% ipython --no-banner

In [1]: import numpy as np

In [2]: import numpy.linalg as la

In [3]: np.set_printoptions(precision=1, suppress=True, linewidth=120)

In [4]: def tidy(a):
   ...:     return np.round(a, 1) + 0
   ...: 

In [5]: arr = np.array([[5.3, 12.0, -4.5, -7.3, 5.6],
   ...:     [-1.5, 9.4, -3.0, -1.5, -1.6],
   ...:     [-1.9, 4.8, -1.2, 4.2, 1.8],
   ...:     [3.7, 2.2, 3.5, -3.5, -9.3],
   ...:     [-10.9, -3.5, -0.5, 2.1, 2.4],
   ...:     [1.5, -4.5, -5.5, 3.2, -0.1]])

In [6]: t3 = np.stack([arr, 5 * arr, arr[::-1]])

In [7]: la.matrix_rank(t3.reshape(3, -1))
Out[7]: np.int64(2)

In [8]: t3.shape
Out[8]: (3, 6, 5)

In [9]: tidy(la.norm(t3, axis=(1, 2)))
Out[9]: array([ 27.6, 138.2,  27.6])

In [10]: tidy(np.einsum("bij,cij->bc", t3, t3))
Out[10]: 
array([[  764.4,  3821.9,  -198.7],
       [ 3821.9, 19109.5,  -993.7],
       [ -198.7,  -993.7,   764.4]])

In [11]: B = arr / la.norm(arr, axis=1, keepdims=True)

In [12]: C2 = B @ B.T

In [13]: tidy(np.degrees(np.arccos(np.clip(C2[1, 4], -1, 1))))
Out[13]: np.float64(100.4)

In [14]: (C2 - 2 * np.eye(6)).round(6).argmax(axis=1)
Out[14]: array([1, 0, 1, 1, 2, 4])

In [15]: tidy(C2)
Out[15]: 
array([[ 1. ,  0.7,  0.3,  0. , -0.5, -0.3],
       [ 0.7,  1. ,  0.6,  0.2, -0.2, -0.4],
       [ 0.3,  0.6,  1. , -0.4,  0.2, -0.1],
       [ 0. ,  0.2, -0.4,  1. , -0.6, -0.4],
       [-0.5, -0.2,  0.2, -0.6,  1. ,  0.1],
       [-0.3, -0.4, -0.1, -0.4,  0.1,  1. ]])

In [16]: tidy(C2[1])
Out[16]: array([ 0.7,  1. ,  0.6,  0.2, -0.2, -0.4])

In [17]: tidy(la.norm(B, axis=1))
Out[17]: array([1., 1., 1., 1., 1., 1.])

In [18]: np.argwhere(np.triu(np.abs(C2) > 0.95, 1))
Out[18]: array([], shape=(0, 2), dtype=int64)

In [19]: w, evecs = la.eigh(C2)

In [20]: x0 = np.array([0, 4, 4, 0, 7, 1])

In [21]: tidy(la.eigvalsh(C2[1:, 1:]))
Out[21]: array([0.2, 0.3, 0.8, 1.7, 1.9])

In [22]: (np.sign(evecs[:, -1].round(6)) == np.sign(evecs[0, -1].round(6))).astype(int)
Out[22]: array([1, 1, 1, 1, 0, 0])

In [23]: tidy(np.abs(C2).sum(axis=1).max()), tidy(np.abs(w).max())
Out[23]: (np.float64(3.1), np.float64(2.4))

In [24]: tidy(evecs * np.maximum(w, 0) @ evecs.T)
Out[24]: 
array([[ 1. ,  0.7,  0.3,  0. , -0.5, -0.3],
       [ 0.7,  1. ,  0.6,  0.2, -0.2, -0.4],
       [ 0.3,  0.6,  1. , -0.4,  0.2, -0.1],
       [ 0. ,  0.2, -0.4,  1. , -0.6, -0.4],
       [-0.5, -0.2,  0.2, -0.6,  1. ,  0.1],
       [-0.3, -0.4, -0.1, -0.4,  0.1,  1. ]])

In [25]: tidy(x0 @ C2 @ x0)
Out[25]: np.float64(100.1)
